>>> import numpy as np
>>> import numpy.linalg as la
>>> np.set_printoptions(suppress=True, linewidth=200)
>>> rd = lambda a: np.round(a, 1) + 0
>>> K = np.load("case6.npy")
>>> rd(K)
array([[0.3, 0. , 0.3, 0.3],
       [0. , 0.5, 0. , 0.5],
       [0.3, 0.3, 0.3, 0. ],
       [0. , 0. , 0. , 1. ]])
>>> left, s, vt = la.svd(K)
>>> vecs = vt[:(s > 1e-8).sum()]
>>> rng = np.random.default_rng(828791)
>>> x0 = K[2] + 3 * K[0] + rng.integers(2) * np.eye(4)[3]
>>> rd(x0)
array([1.3, 0.3, 1.3, 1. ])
>>> rd(np.diag(vecs.T @ vecs))
array([0.5, 1. , 0.5, 1. ])
>>> np.allclose(vecs.T @ vecs @ x0, x0)
True
>>> rd(vecs.T @ vecs)
array([[0.5, 0. , 0.5, 0. ],
       [0. , 1. , 0. , 0. ],
       [0.5, 0. , 0.5, 0. ],
       [0. , 0. , 0. , 1. ]])
>>> ang = np.radians(135)
>>> Rm = np.eye(4)
>>> Rm[1, 1] = Rm[3, 3] = np.cos(ang)
>>> Rm[1, 3], Rm[3, 1] = -np.sin(ang), np.sin(ang)
>>> rd(Rm)
array([[ 1. ,  0. ,  0. ,  0. ],
       [ 0. , -0.7,  0. , -0.7],
       [ 0. ,  0. ,  1. ,  0. ],
       [ 0. ,  0.7,  0. , -0.7]])
>>> other = K @ Rm.T
>>> rd(la.det(Rm)), rd(np.trace(Rm))
(np.float64(1.0), np.float64(0.6))
>>> rd(la.svd(K, compute_uv=False)), rd(la.svd(other, compute_uv=False))
(array([1.2, 0.7, 0.5, 0. ]), array([1.2, 0.7, 0.5, 0. ]))
>>> np.allclose(K @ K.T, K.T @ K)
False
>>> rd(np.trace(K))
np.float64(2.2)
>>> rd(K @ K)
array([[0.2, 0.1, 0.2, 0.4],
       [0. , 0.2, 0. , 0.8],
       [0.2, 0.3, 0.2, 0.3],
       [0. , 0. , 0. , 1. ]])
>>> rd(np.sort(np.abs(la.eigvals(K))))
array([0. , 0.5, 0.7, 1. ])
>>> rd(la.matrix_power(K, 2))
array([[0.2, 0.1, 0.2, 0.4],
       [0. , 0.2, 0. , 0.8],
       [0.2, 0.3, 0.2, 0.3],
       [0. , 0. , 0. , 1. ]])
>>> np.allclose(K, K.T)
False
>>> rd(np.abs(la.eigvals(K)).max())
np.float64(1.0)
>>> other = K / np.sqrt((K ** 2).mean(axis=1, keepdims=True))
>>> rd(K - K.mean(axis=1, keepdims=True))
array([[ 0.1, -0.2,  0.1,  0.1],
       [-0.2,  0.2, -0.2,  0.2],
       [ 0.1,  0.1,  0.1, -0.2],
       [-0.2, -0.2, -0.2,  0.8]])
>>> la.matrix_rank(other) == la.matrix_rank(K)
np.True_
>>> other[3]
array([0., 0., 0., 2.])
>>> r0, g = K[1], K[3]
>>> r0 @ g
np.float64(0.5)
>>> p = (r0 @ g) / (r0 @ r0) * r0
>>> la.matrix_rank(np.outer(r0, g))
np.int64(1)
>>> (g - p) @ r0
np.float64(0.0)
>>> rd(la.norm(r0 + g) ** 2 + la.norm(r0 - g) ** 2)
np.float64(3.0)
>>> p
array([0. , 0.5, 0. , 0.5])
